% python3 -q
>>> import numpy as np
>>> np.set_printoptions(precision=1, suppress=True, linewidth=160)
>>> rd = lambda a: np.round(a, 1) + 0
>>> m1 = np.load("layer3.npy")
>>> rd(m1)
array([[ 0.7,  1.3, -1. , -0.3, -0.1,  0.9],
       [ 0.1,  0.2, -1.1,  0.9,  0.8, -1.2],
       [ 0.7,  0.1,  0. ,  0.1, -1.6, -0.9],
       [ 0.4, -0.9, -0.4,  1.3, -0.4,  1. ],
       [ 0.3,  1.1,  1.3,  1. ,  0.2,  0. ],
       [ 1.7, -0.6,  0.4, -0.4,  0.8, -0.1]])
>>> rng = np.random.default_rng(63)
>>> M2 = m1 + rng.integers(-2, 3, (6, 1)) @ rng.integers(-2, 3, (1, 6))
>>> rd(M2)
array([[ 0.7,  1.3, -1. , -0.3, -0.1,  0.9],
       [ 0.1,  0.2, -1.1,  0.9,  0.8, -1.2],
       [ 0.7,  0.1, -2. , -1.9,  0.4, -4.9],
       [ 0.4, -0.9, -2.4, -0.7,  1.6, -3. ],
       [ 0.3,  1.1, -0.7, -1. ,  2.2, -4. ],
       [ 1.7, -0.6,  2.4,  1.6, -1.2,  3.9]])
>>> np.abs(M2 - m1).sum(axis=1)
array([ 0.,  0., 10., 10., 10., 10.])
>>> M2 = m1 / np.sqrt((m1 ** 2).mean(axis=1, keepdims=True))
>>> rd(m1 - m1.mean(axis=1, keepdims=True))
array([[ 0.5,  1.1, -1.2, -0.5, -0.4,  0.6],
       [ 0.1,  0.2, -1. ,  1. ,  0.8, -1.1],
       [ 1. ,  0.3,  0.3,  0.4, -1.3, -0.6],
       [ 0.2, -1. , -0.5,  1.2, -0.6,  0.8],
       [-0.4,  0.5,  0.6,  0.4, -0.5, -0.7],
       [ 1.4, -0.9,  0.1, -0.7,  0.5, -0.4]])
>>> rd(M2[1])
array([ 0.1,  0.3, -1.3,  1.1,  0.9, -1.4])
>>> np.linalg.matrix_rank(M2) == np.linalg.matrix_rank(m1)
np.True_
